In [1]: import numpy as np

In [2]: from numpy import linalg as LA

In [3]: np.set_printoptions(precision=2, suppress=True, linewidth=160)

In [4]: rd = lambda a: np.round(a, 2) + 0

In [5]: data = np.loadtxt("x.csv", delimiter=",")

In [6]: data
Out[6]: 
array([[ 0.,  0.,  0.,  0.,  3., -1.,  3.],
       [ 0.,  0.,  0.,  0.,  3.,  1., -1.],
       [ 0.,  0.,  0.,  0., -1.,  0., -1.],
       [ 0.,  0.,  0.,  0.,  2.,  1.,  0.],
       [ 3.,  3., -1.,  2.,  0.,  0.,  0.],
       [-1.,  1.,  0.,  1.,  0.,  0.,  0.],
       [ 3., -1., -1.,  0.,  0.,  0.,  0.]])

In [7]: rk = LA.matrix_rank(data)

In [8]: rk
Out[8]: np.int64(6)

In [9]: N = LA.svd(data)[2][rk:].T

In [10]: [int(LA.matrix_rank(data[:i])) for i in range(1, len(data) + 1)]
Out[10]: [1, 2, 3, 3, 4, 5, 6]

In [11]: np.allclose(data @ N, 0)
Out[11]: True

In [12]: left, sig, Vt = LA.svd(data)

In [13]: vecs = Vt[:(sig > 1e-8).sum()]

In [14]: rng = np.random.default_rng(92)

In [15]: x0 = data[4] + -3 * data[1] + rng.integers(2) * np.eye(7)[2]

In [16]: x0
Out[16]: array([ 3.,  3., -1.,  2., -9., -3.,  3.])

In [17]: rd(vecs.T @ vecs)
Out[17]: 
array([[ 0.95,  0.05, -0.18, -0.09,  0.  ,  0.  ,  0.  ],
       [ 0.05,  0.95,  0.18,  0.09,  0.  ,  0.  ,  0.  ],
       [-0.18,  0.18,  0.27, -0.36,  0.  ,  0.  ,  0.  ],
       [-0.09,  0.09, -0.36,  0.82,  0.  ,  0.  ,  0.  ],
       [ 0.  ,  0.  ,  0.  ,  0.  ,  1.  ,  0.  ,  0.  ],
       [ 0.  ,  0.  ,  0.  ,  0.  ,  0.  ,  1.  ,  0.  ],
       [ 0.  ,  0.  ,  0.  ,  0.  ,  0.  ,  0.  ,  1.  ]])

In [18]: rd(LA.norm(x0 - vecs.T @ vecs @ x0))
Out[18]: np.float64(0.0)

In [19]: LA.matrix_rank(np.vstack([data, x0]))
Out[19]: np.int64(6)

In [20]: np.allclose(vecs.T @ vecs @ x0, x0)
Out[20]: True
